% python3 -q
>>> import numpy as np
>>> from numpy import linalg as LA
>>> np.set_printoptions(precision=2, suppress=True, linewidth=200)
>>> def rnd(a):
...     return np.round(a, 2) + 0
... 
>>> K = np.arange(9).reshape(3, 3) + 5
>>> K
array([[ 5,  6,  7],
       [ 8,  9, 10],
       [11, 12, 13]])
>>> LA.norm(K, axis=1).argmax()
np.int64(2)
>>> rnd(LA.norm(K[2], 1)), rnd(LA.norm(K[2], np.inf))
(np.float64(36.0), np.float64(13.0))
>>> rnd(LA.norm(K, 1)), rnd(LA.norm(K, np.inf))
(np.float64(30.0), np.float64(36.0))
>>> rnd(LA.norm(K, axis=0))
array([14.49, 16.16, 17.83])
>>> rnd(LA.norm(K) ** 2 / LA.norm(K, 2) ** 2)
np.float64(1.0)
>>> rnd(LA.norm(K, axis=1))
array([10.49, 15.65, 20.83])
>>> rnd(LA.norm(K[2] - K[1]))
np.float64(5.2)
>>> rng = np.random.default_rng(52)
>>> B = K + rng.integers(-2, 3, (3, 2)) @ rng.integers(-2, 3, (2, 3))
>>> B
array([[ 7,  1,  7],
       [ 7, 11, 11],
       [11, 12, 13]])
>>> LA.matrix_rank(B - K, tol=1e-8)
np.int64(2)
>>> rnd(LA.svd(B - K, compute_uv=False))
array([5.84, 0.94, 0.  ])
>>> B - K
array([[ 2, -5,  0],
       [-1,  2,  1],
       [ 0,  0,  0]])
>>> np.unique(K.round(6), axis=0).shape
(3, 3)
>>> np.allclose(K[:-1].T @ LA.lstsq(K[:-1].T, K[-1])[0], K[-1])
True
>>> lab = rng.permutation(3)
>>> lab
array([0, 2, 1])
>>> B = K[lab][:, lab]
>>> np.diag(B)
array([ 5, 13,  9])
>>> rnd(LA.det(B)), rnd(LA.det(K[lab]))
(np.float64(0.0), np.float64(0.0))
>>> np.trace(B)
np.int64(27)
>>> m1 = np.tanh(np.array([[0.5, -0.5],
...     [0.7, 0.4],
...     [-2.4, 0.1],
...     [-0.3, -1.0],
...     [-2.0, 0.9],
...     [0.8, 1.7],
...     [2.6, -1.3],
...     [1.2, -0.6],
...     [-2.3, -0.5],
...     [0.7, 1.3],
...     [1.5, -2.1],
...     [-0.4, -0.6],
...     [-1.7, 0.8],
...     [-0.6, -1.6],
...     [-0.8, 0.6],
...     [1.7, 0.4],
...     [-1.8, -0.4]]) @ np.array([[-1.4, -0.1, -0.9], [-1.2, 0.4, 1.2]]))
>>> rnd(m1)
array([[-0.1 , -0.24, -0.78],
       [-0.9 ,  0.09, -0.15],
       [ 1.  ,  0.27,  0.98],
       [ 0.92, -0.35, -0.73],
       [ 0.94,  0.51,  0.99],
       [-1.  ,  0.54,  0.87],
       [-0.97, -0.65, -1.  ],
       [-0.74, -0.35, -0.95],
       [ 1.  ,  0.03,  0.9 ],
       [-0.99,  0.42,  0.73],
       [ 0.4 , -0.76, -1.  ],
       [ 0.86, -0.2 , -0.35],
       [ 0.89,  0.45,  0.99],
       [ 0.99, -0.52, -0.88],
       [ 0.38,  0.31,  0.89],
       [-0.99, -0.01, -0.78],
       [ 1.  ,  0.02,  0.81]])
>>> hat = m1 @ LA.solve(m1.T @ m1, m1.T)
>>> np.allclose(hat @ hat, hat)
True
>>> rnd(np.diag(hat))
array([0.08, 0.07, 0.12, 0.19, 0.2 , 0.2 , 0.39, 0.09, 0.26, 0.18, 0.27, 0.11, 0.15, 0.2 , 0.07, 0.21, 0.22])
>>> LA.matrix_rank(np.eye(17) - hat)
np.int64(14)
>>> vec = np.array([3, 0, 0])
>>> y = m1 @ vec
>>> rnd(LA.lstsq(m1, y)[0])
array([3., 0., 0.])
>>> rnd(LA.solve(m1.T @ m1, m1.T @ y))
array([3., 0., 0.])
>>> y = y + 0.05 * rng.normal(size=17)
>>> rnd(y)
array([-0.36, -2.66,  2.97,  2.82,  2.88, -3.07, -2.84, -2.27,  2.95, -2.97,  1.21,  2.62,  2.81,  2.9 ,  1.12, -2.96,  2.96])
>>> beta, *_ = LA.lstsq(m1, y)
>>> rnd(m1.T @ (y - m1 @ beta))
array([0., 0., 0.])
>>> rnd(LA.norm(y - m1 @ beta))
np.float64(0.23)
>>> Xs = m1 - m1.mean(axis=0)
>>> U, s, VT = LA.svd(Xs, full_matrices=False)
>>> rnd(s ** 2 / (s ** 2).sum())
array([0.62, 0.37, 0.01])
>>> np.abs(U[:, 0]).argmax()
np.int64(6)
>>> rnd(s)
array([4.09, 3.17, 0.57])
>>> np.abs(VT[0]).argmax()
np.int64(2)
>>> rnd(VT[0] * np.sign(VT[0, np.abs(VT[0]).argmax()]))
array([0.61, 0.27, 0.75])
>>> (np.sign(U[:, 0]) == np.sign(U[0, 0])).astype(int)
array([1, 1, 0, 1, 0, 0, 1, 1, 0, 1, 1, 0, 0, 1, 0, 1, 0])
>>> np.searchsorted(np.cumsum(s ** 2) / (s ** 2).sum(), 0.9) + 1
np.int64(2)
>>> rnd((s ** 2).sum() ** 2 / (s ** 4).sum())
np.float64(1.93)
>>> B = np.array([[3, 0], [4, 3], [1, 2], [2, 4]])
>>> cent = np.array([[-2, -3, -1, 3], [-2, 3, -2, 1]])
>>> F = B @ cent + 0.3 * rng.normal(size=(4, 4))
>>> rnd(F)
array([[ -6.52,  -9.07,  -3.01,   9.12],
       [-14.12,  -2.59,  -9.93,  15.24],
       [ -6.31,   2.23,  -4.77,   5.11],
       [-11.79,   6.05, -10.09,   9.93]])
>>> lab = rng.permutation(4)
>>> lab
array([3, 2, 0, 1])
>>> B = F[lab][:, lab]
>>> rnd(B)
array([[  9.93, -10.09, -11.79,   6.05],
       [  5.11,  -4.77,  -6.31,   2.23],
       [  9.12,  -3.01,  -6.52,  -9.07],
       [ 15.24,  -9.93, -14.12,  -2.59]])
>>> np.allclose(B, F)
False
>>> rnd(np.trace(B))
np.float64(-3.95)
>>> rnd(np.diag(B))
array([ 9.93, -4.77, -6.52, -2.59])
>>> LA.matrix_rank(F, rtol=0.1)
np.int64(2)
>>> rnd(LA.norm(F, 2) / LA.norm(F))
np.float64(0.94)
>>> rnd(np.abs(LA.svd(F)[2][-1]))
array([0.21, 0.3 , 0.84, 0.41])
>>> LA.cond(F) > 100
np.True_
>>> round(np.log10(LA.cond(F)))
2
>>> lab = rng.permutation(4)
>>> B = F[:, lab] * rng.choice([-1, 1], 4)
>>> rnd(B)
array([[ -9.07,   6.52,   3.01,  -9.12],
       [ -2.59,  14.12,   9.93, -15.24],
       [  2.23,   6.31,   4.77,  -5.11],
       [  6.05,  11.79,  10.09,  -9.93]])
>>> U, _, VT = LA.svd(F.T @ B)
>>> lab
array([1, 0, 2, 3])
>>> mat = np.load("block18.npy")
>>> mat
array([[20, 15,  2, -1],
       [15, 15,  5,  6],
       [ 2,  5, 10, 14],
       [-1,  6, 14, 23]])
>>> U, s, VT = LA.svd(mat)
>>> rnd(s)
array([38.04, 27.9 ,  1.65,  0.42])
>>> B = U[:, :2] @ np.diag(s[:2]) @ VT[:2]
>>> LA.matrix_rank(B)
np.int64(2)
>>> LA.matrix_rank(mat, rtol=0.05)
np.int64(2)
>>> rnd(B)
array([[19.6 , 15.54,  1.67, -0.95],
       [15.54, 14.26,  5.52,  5.89],
       [ 1.67,  5.52,  9.25, 14.32],
       [-0.95,  5.89, 14.32, 22.83]])
>>> rnd(LA.norm(mat - B) / LA.norm(mat))
np.float64(0.04)
>>> evals, evecs = LA.eigh(mat)
>>> vec = np.array([2, 1, 3, 3])
>>> rnd(evecs * np.maximum(evals, 0) @ evecs.T)
array([[20., 15.,  2., -1.],
       [15., 15.,  5.,  6.],
       [ 2.,  5., 10., 14.],
       [-1.,  6., 14., 23.]])
>>> rnd(LA.eigvalsh(mat[1:, 1:]))
array([ 0.98, 12.07, 34.95])
>>> vec @ mat @ vec
np.int64(782)
>>> rnd(evecs * np.abs(evals) @ evecs.T)
array([[20., 15.,  2., -1.],
       [15., 15.,  5.,  6.],
       [ 2.,  5., 10., 14.],
       [-1.,  6., 14., 23.]])
>>> (np.sign(evecs[:, -1].round(6)) == np.sign(evecs[0, -1].round(6))).astype(int)
array([1, 1, 1, 1])
>>> np.abs(mat).sum(axis=1).max(), rnd(np.abs(evals).max())
(np.int64(44), np.float64(38.04))
>>> vec = np.ones(4)
>>> for _ in range(3):
...     vec = mat @ vec
...     vec /= LA.norm(vec)
...     print(round(vec @ mat @ vec, 2))
... 
38.03
38.04
38.04
>>> rnd(vec)
array([0.47, 0.54, 0.41, 0.56])
>>> evals, evecs = LA.eig(mat)
>>> rnd(np.sort(LA.eigvals(mat.T)))
array([ 0.42,  1.65, 27.9 , 38.04])
>>> rnd(np.sort(LA.eigvals(LA.inv(mat))))
array([0.03, 0.04, 0.61, 2.4 ])
>>> feats = np.load("w.npy")
>>> feats
array([[ 2,  0,  0],
       [-2,  2,  0],
       [-1,  2,  1]])
>>> # triangular: eigenvalues sit on the diagonal
>>> W = np.array([[0, -2, -2, -3, -2], [3, -3, 0, 3, -2], [3, 1, -1, -1, -1]])
>>> beta = np.array([1, -3, -2, -2, 0])
>>> H = np.maximum(feats @ W + beta, 0)
>>> H
array([[ 1,  0,  0,  0,  0],
       [ 7,  0,  2, 10,  0],
       [10,  0,  0,  6,  0]])
>>> rnd((H > 0).mean(axis=0))
array([1.  , 0.  , 0.33, 0.67, 0.  ])
>>> (H > 0).astype(int)
array([[1, 0, 0, 0, 0],
       [1, 0, 1, 1, 0],
       [1, 0, 0, 1, 0]])
>>> cent = np.array([[2, 1, 0], [1, 3, 3], [3, 2, 1], [1, 2, 3], [0, 3, 0]])
>>> H @ cent
array([[ 2,  1,  0],
       [30, 31, 32],
       [26, 22, 18]])
>>> (H @ cent).round(6).argmax(axis=1)
array([0, 2, 0])
>>> rnd(LA.eigvals(feats).sum().real)
np.float64(5.0)
>>> np.poly(feats)
array([ 1., -5.,  8., -4.])
>>> rnd(LA.eigvals(feats))
array([1., 2., 2.])
>>> rnd(LA.det(feats[::-1]))
np.float64(-4.0)
>>> vec = np.array([2, 0, 0])
>>> h1 = np.maximum(feats @ vec, 0)
>>> np.maximum(feats @ (3 * vec), 0)
array([12,  0,  0])
>>> np.maximum(feats @ vec, 0) - np.maximum(-feats @ vec, 0)
array([ 4, -4, -2])
>>> np.flatnonzero(h1 > 1e-9)
array([0])
>>> feats.T @ h1
array([8, 0, 0])
>>> h1
array([4, 0, 0])
>>> Q, r_ = LA.qr(feats)
>>> rnd(Q.T @ Q)
array([[1., 0., 0.],
       [0., 1., 0.],
       [0., 0., 1.]])
>>> abs(r_[0, 0]), rnd(LA.norm(feats[:, 0]))
(np.float64(3.0), np.float64(3.0))
>>> rnd(Q @ r_)
array([[ 2.,  0.,  0.],
       [-2.,  2.,  0.],
       [-1.,  2.,  1.]])
>>> Q.shape, r_.shape
((3, 3), (3, 3))
>>> rnd(Q)
array([[-0.67, -0.67, -0.33],
       [ 0.67, -0.33, -0.67],
       [ 0.33, -0.67,  0.67]])
>>> hat = np.triu(np.array([[-1, 2, 3, 1], [1, 1, 1, -1], [3, 2, -3, 2], [0, 3, 0, 2]]), 1) + np.eye(4)
>>> B = hat @ mat @ LA.inv(hat)
>>> rnd(LA.det(B))
np.float64(729.0)
>>> rnd(np.poly(B))
array([    1.,   -68.,  1198., -2237.,   729.])
>>> X = np.array([[5.0, 1.0, 0.0], [0.0, 5.0, 1.0], [0.0, 0.0, 5.0]])
>>> # triangular, det is the product of the diagonal
>>> B = np.array([[0, 0, -3], [-3, 3, 3]])
>>> cent = np.kron(B, X)
>>> cent
array([[  0.,   0.,   0.,   0.,   0.,   0., -15.,  -3.,  -0.],
       [  0.,   0.,   0.,   0.,   0.,   0.,  -0., -15.,  -3.],
       [  0.,   0.,   0.,   0.,   0.,   0.,  -0.,  -0., -15.],
       [-15.,  -3.,  -0.,  15.,   3.,   0.,  15.,   3.,   0.],
       [ -0., -15.,  -3.,   0.,  15.,   3.,   0.,  15.,   3.],
       [ -0.,  -0., -15.,   0.,   0.,  15.,   0.,   0.,  15.]])
>>> rnd(LA.norm(cent, 2)), rnd(LA.norm(B, 2) * LA.norm(X, 2))
(np.float64(31.77), np.float64(31.77))
>>> cent.shape
(6, 9)
